$ python3 -q
>>> import numpy as np
>>> import numpy.linalg as la
>>> np.set_printoptions(suppress=True, linewidth=120)
>>> rd = lambda a: np.round(a, 2) + 0
>>> M2 = np.array([[0, 0, 1, 0], [3, -3, 0, 0], [0, -1, -2, 2], [1, -1, 2, 2]])
>>> A = np.triu(M2)
>>> print(A)
[[ 0  0  1  0]
 [ 0 -3  0  0]
 [ 0  0 -2  2]
 [ 0  0  0  2]]
>>> print([round(float(x), 2) for x in la.svd(A, compute_uv=False)[:3]])
[3.28, 3.0, 1.49]
>>> print(la.matrix_rank(A, rtol=0.1))
3
>>> print(la.cond(A) > 100)
True
>>> print(np.argsort(-la.norm(A, axis=0).round(6), kind="stable")[:3])
[1 3 2]
>>> arr = np.loadtxt("arr.csv", delimiter=",")
>>> print(arr)
[[ 2. -4.  3.  5.  1.]
 [-1.  5.  5. -3. -2.]
 [ 2. -4.  3.  5.  1.]]
>>> U, sig, Vt = la.svd(arr)
>>> print(rd(sig))
[11.31  6.78  0.  ]
>>> M2 = U[:, :2] @ np.diag(sig[:2]) @ Vt[:2]
>>> print(la.matrix_rank(M2))
2
>>> print(rd(np.abs(arr - M2).max()))
0.0
>>> print(rd(M2))
[[ 2. -4.  3.  5.  1.]
 [-1.  5.  5. -3. -2.]
 [ 2. -4.  3.  5.  1.]]
>>> print(rd(la.norm(arr - M2, 2)), rd(sig[2]))
0.0 0.0
>>> print(arr.sum(axis=0))
[ 3. -3. 11.  7.  0.]
>>> print(arr - arr[0])
[[ 0.  0.  0.  0.  0.]
 [-3.  9.  2. -8. -3.]
 [ 0.  0.  0.  0.  0.]]
>>> print(np.abs(arr).max())
5.0
>>> arr[:, 5]
Traceback (most recent call last):
  File "<python-input-23>", line 1, in <module>
    arr[:, 5]
    ~~~^^^^^^
IndexError: index 5 is out of bounds for axis 1 with size 5
>>> print(rd(arr.mean(axis=0)))
[ 1.   -1.    3.67  2.33  0.  ]
>>> print(np.abs(np.diag(la.qr(arr)[1])) > 1e-9)
[ True  True False]
>>> try:
...     la.inv(arr)
... except la.LinAlgError as e:
...     print(e)
... 
Last 2 dimensions of the array must be square
>>> M2 = np.array([[0, 2, 1, 0, 0, 1],
...     [1, 0, 2, 2, 1, 0],
...     [2, 1, 0, 0, 0, 0],
...     [1, 2, 0, 1, 0, 1],
...     [2, 0, 2, 2, 2, 1],
...     [2, 2, 0, 2, 1, 2]])
>>> E = np.tril(M2)
>>> print(E)
[[0 0 0 0 0 0]
 [1 0 0 0 0 0]
 [2 1 0 0 0 0]
 [1 2 0 1 0 0]
 [2 0 2 2 2 0]
 [2 2 0 2 1 2]]
>>> M2 = arr[0, 0] * arr[1:] - np.outer(arr[1:, 0], arr[0])
>>> print(M2)
[[ 0.  6. 13. -1. -3.]
 [ 0.  0.  0.  0.  0.]]
>>> print(la.matrix_rank(M2), la.matrix_rank(arr))
1 2
>>> print(arr[:, 0] / arr[0, 0])
[ 1.  -0.5  1. ]
>>> print(np.flatnonzero(~M2.round(6).any(axis=1)))
[1]
>>> print(la.matrix_rank(E - E[0, 0] * np.eye(6)))
5
>>> print([int(la.matrix_rank(la.matrix_power(E, p))) for p in range(1, 7)])
[5, 4, 3, 3, 3, 3]
>>> print(rd(np.sort(la.eigvals(E))))
[0. 0. 0. 1. 2. 2.]
